$ ipython --no-banner

In [1]: import numpy as np

In [2]: import numpy.linalg as la

In [3]: np.set_printoptions(suppress=True, linewidth=120)

In [4]: def rnd(a):
   ...:     return np.round(a, 3) + 0
   ...: 

In [5]: X = np.diag(np.array([-3, -3, -4]))

In [6]: print(X)
[[-3  0  0]
 [ 0 -3  0]
 [ 0  0 -4]]

In [7]: vals, evecs = la.eigh(X)

In [8]: vec = np.array([-1, -1, 1])

In [9]: print(np.abs(X).sum(axis=1).max(), np.abs(vals).max())
4 4.0

In [10]: print(evecs * np.maximum(vals, 0) @ evecs.T)
[[0. 0. 0.]
 [0. 0. 0.]
 [0. 0. 0.]]

In [11]: vals, evecs = la.eigh(X)

In [12]: print(evecs.T @ X @ evecs)
[[-4.  0.  0.]
 [ 0. -3.  0.]
 [ 0.  0. -3.]]

In [13]: print(vals.sum(), np.trace(X))
-10.0 -10

In [14]: print(vals)
[-4. -3. -3.]

In [15]: print(evecs @ np.diag(vals) @ evecs.T)
[[-3.  0.  0.]
 [ 0. -3.  0.]
 [ 0.  0. -4.]]

In [16]: print(rnd(la.svd(X, compute_uv=False)))
[4. 3. 3.]

In [17]: print((vals > 1e-8).sum(), (vals < -1e-8).sum())
0 3

In [18]: Q, evecs = la.qr(X[:, :1])[0], la.qr(X[:, 1:])[0]

In [19]: sig = la.svd(Q.T @ evecs, compute_uv=False)

In [20]: print(rnd(la.norm(Q @ Q.T - evecs @ evecs.T, 2)))
1.0

In [21]: print(sig)
[0.]

In [22]: rng = np.random.default_rng(99)

In [23]: labels = rng.permutation(3)

In [24]: print(labels)
[0 2 1]

In [25]: Y = X[labels][:, labels]

In [26]: print(rnd(np.sort(np.abs(la.eigvals(Y)))))
[3. 3. 4.]

In [27]: print(np.allclose(Y, X))
False

In [28]: print(np.diag(Y))
[-3 -4 -3]
